% python3 -q
>>> import numpy as np
>>> np.set_printoptions(suppress=True, linewidth=200)
>>> def rd(a):
...     return np.round(a, 3) + 0
... 
>>> feats = np.loadtxt("run16.csv", delimiter=",")
>>> print(feats)
[[ 3.  3.  5.  5.  5.  1.  4.  3.]
 [ 0.  3.  4.  5.  1.  1.  4.  3.]
 [ 2.  2.  3. 15.  4.  3.  1.  5.]
 [ 3.  5.  5. 10.  3.  2.  3.  4.]
 [ 0.  3.  5.  5.  2.  1.  0.  4.]
 [ 0.  1.  4.  0.  5.  0.  4.  2.]
 [ 5.  0.  2. 15.  5.  3.  5.  2.]
 [ 2.  4.  3. 10.  5.  2.  4.  3.]]
>>> Uu, sigma, vt = np.linalg.svd(feats, full_matrices=False)
>>> print(rd(Uu.T @ Uu))
[[1. 0. 0. 0. 0. 0. 0. 0.]
 [0. 1. 0. 0. 0. 0. 0. 0.]
 [0. 0. 1. 0. 0. 0. 0. 0.]
 [0. 0. 0. 1. 0. 0. 0. 0.]
 [0. 0. 0. 0. 1. 0. 0. 0.]
 [0. 0. 0. 0. 0. 1. 0. 0.]
 [0. 0. 0. 0. 0. 0. 1. 0.]
 [0. 0. 0. 0. 0. 0. 0. 1.]]
>>> print(rd(sigma / sigma[0]))
[1.    0.293 0.195 0.104 0.078 0.064 0.014 0.   ]
>>> print(rd(sigma))
[34.056  9.988  6.625  3.538  2.654  2.179  0.485  0.   ]
>>> print(rd(np.cumsum(sigma ** 2) / np.sum(sigma ** 2)))
[0.873 0.948 0.982 0.991 0.996 1.    1.    1.   ]
>>> print(rd(vt @ vt.T))
[[1. 0. 0. 0. 0. 0. 0. 0.]
 [0. 1. 0. 0. 0. 0. 0. 0.]
 [0. 0. 1. 0. 0. 0. 0. 0.]
 [0. 0. 0. 1. 0. 0. 0. 0.]
 [0. 0. 0. 0. 1. 0. 0. 0.]
 [0. 0. 0. 0. 0. 1. 0. 0.]
 [0. 0. 0. 0. 0. 0. 1. 0.]
 [0. 0. 0. 0. 0. 0. 0. 1.]]
>>> print((sigma > 1e-8).sum())
7
